In [1]: import numpy as np

In [2]: np.set_printoptions(precision=3, suppress=True, linewidth=140, sign=" ")

In [3]: rnd = lambda a: np.round(a, 3) + 0

In [4]: M = np.array([[-0.5, 0.4, 2.2, -0.9, 0.8],
   ...:     [-0.6, 0.5, 2.2, -2.7, -1.0],
   ...:     [0.4, -0.1, -0.7, -0.6, -0.2],
   ...:     [-0.3, 0.5, -0.5, -1.0, 0.1]])

In [5]: rng = np.random.default_rng(2846)

In [6]: M[3] = M[2] + 0.02 * rng.normal(size=5)

In [7]: rnd(M)
Out[7]: 
array([[-0.5  ,  0.4  ,  2.2  , -0.9  ,  0.8  ],
       [-0.6  ,  0.5  ,  2.2  , -2.7  , -1.   ],
       [ 0.4  , -0.1  , -0.7  , -0.6  , -0.2  ],
       [ 0.425, -0.121, -0.71 , -0.575, -0.209]])

In [8]: x0 = np.array([3, 0, 2, 0, 0])

In [9]: np.sign((M @ x0).round(6))
Out[9]: array([ 1.,  1., -1., -1.])

In [10]: rnd(M * x0)
Out[10]: 
array([[-1.5  ,  0.   ,  4.4  ,  0.   ,  0.   ],
       [-1.8  ,  0.   ,  4.4  ,  0.   ,  0.   ],
       [ 1.2  ,  0.   , -1.4  ,  0.   ,  0.   ],
       [ 1.275,  0.   , -1.42 ,  0.   ,  0.   ]])

In [11]: rnd(M @ np.eye(5)[2])
Out[11]: array([ 2.2 ,  2.2 , -0.7 , -0.71])

In [12]: (M @ x0).argmax()
Out[12]: np.int64(0)

In [13]: rnd(M @ np.ones(5))
Out[13]: array([ 2.  , -1.6 , -1.2 , -1.19])

In [14]: rnd(np.einsum("ij,j->i", M, x0))
Out[14]: array([ 2.9  ,  2.6  , -0.2  , -0.145])

In [15]: np.linalg.norm(M @ x0) <= np.linalg.norm(M, 2) * np.linalg.norm(x0) + 1e-9
Out[15]: np.True_

In [16]: x0 = np.array([2, 1, 1, 3, 0])

In [17]: h = np.maximum(M @ x0, 0)

In [18]: h
Out[18]: array([ 0.,  0.,  0.,  0.])

In [19]: np.flatnonzero(h > 1e-9)
Out[19]: array([], dtype=int64)

In [20]: Uu, sigma, vt = np.linalg.svd(M)

In [21]: rnd(sigma)
Out[21]: array([ 4.256,  1.98 ,  0.737,  0.022])

In [22]: np.argmax(sigma[:-1] / (sigma[1:] + 1e-6)) + 1
Out[22]: np.int64(3)

In [23]: other = Uu[:, :3] @ np.diag(sigma[:3]) @ vt[:3]

In [24]: rnd(other)
Out[24]: 
array([[-0.5  ,  0.4  ,  2.2  , -0.9  ,  0.8  ],
       [-0.6  ,  0.5  ,  2.2  , -2.7  , -1.   ],
       [ 0.41 , -0.108, -0.694, -0.597, -0.204],
       [ 0.415, -0.113, -0.716, -0.577, -0.205]])

In [25]: rnd(np.abs(M - other).max())
Out[25]: np.float64(0.01)

In [26]: np.linalg.matrix_rank(M, rtol=0.1)
Out[26]: np.int64(3)

In [27]: np.argsort(-np.linalg.norm(M, axis=0).round(6), kind="stable")[:3]
Out[27]: array([ 2,  3,  4])

In [28]: [round(float(x), 3) for x in np.linalg.svd(M, compute_uv=False)[:3]]
Out[28]: [4.256, 1.98, 0.737]

In [29]: W0 = np.load("m.npy")

In [30]: W0
Out[30]: 
array([[-9,  8,  0, -5,  0, -7,  2,  7, -9, -1, -1],
       [-6, -2,  5, -1, -2, -5, -3,  0, -4, -1,  4],
       [ 2, -1, -4,  7, -2,  2, -6,  2, -9, -4,  2],
       [ 2, -1, -4,  7, -2,  2, -6,  2, -9, -4,  2],
       [ 0, -7, -6, -2,  3,  3, -4,  2,  8,  2,  9],
       [ 9,  4,  6,  3, -4, -3, -4, -3, -3,  9,  8],
       [ 2,  1,  6, -2, -4,  1, -8,  7,  2,  9,  3],
       [ 5, -1,  5, -7,  9, -7,  1,  9,  7, -9,  0],
       [ 7,  2,  2,  3,  8, -6, -6,  6, -3,  6,  9],
       [-3, -2,  8, -6,  9, -7, -7,  1, -3,  4,  5]])

In [31]: # rows 2 and 3 are equal

In [32]: x0 = np.array([1, 2, -2, 2, -3, -1, 2, 3, -3, 2, 2])

In [33]: h = np.maximum(W0 @ x0, 0)

In [34]: rnd(np.tanh(W0 @ x0))
Out[34]: array([ 1.   ,  0.762,  1.   ,  1.   , -1.   ,  1.   ,  1.   , -1.   ,  1.   , -1.   ])

In [35]: h
Out[35]: array([ 52,   1,  43,  43,   0,  52,  22,   0,  40,   0])

In [36]: W0 * (h > 1e-9)[:, None]
Out[36]: 
array([[-9,  8,  0, -5,  0, -7,  2,  7, -9, -1, -1],
       [-6, -2,  5, -1, -2, -5, -3,  0, -4, -1,  4],
       [ 2, -1, -4,  7, -2,  2, -6,  2, -9, -4,  2],
       [ 2, -1, -4,  7, -2,  2, -6,  2, -9, -4,  2],
       [ 0,  0,  0,  0,  0,  0,  0,  0,  0,  0,  0],
       [ 9,  4,  6,  3, -4, -3, -4, -3, -3,  9,  8],
       [ 2,  1,  6, -2, -4,  1, -8,  7,  2,  9,  3],
       [ 0,  0,  0,  0,  0,  0,  0,  0,  0,  0,  0],
       [ 7,  2,  2,  3,  8, -6, -6,  6, -3,  6,  9],
       [ 0,  0,  0,  0,  0,  0,  0,  0,  0,  0,  0]])

In [37]: np.flatnonzero(h > 1e-9)
Out[37]: array([ 0,  1,  2,  3,  5,  6,  8])

In [38]: W0.T @ h
Out[38]: array([  490,   638,   185,   573,  -150,  -571, -1039,   774, -1478,   509,   966])

In [39]: np.maximum(W0 @ x0, 0) - np.maximum(-W0 @ x0, 0)
Out[39]: array([ 52,   1,  43,  43, -22,  52,  22, -51,  40, -39])
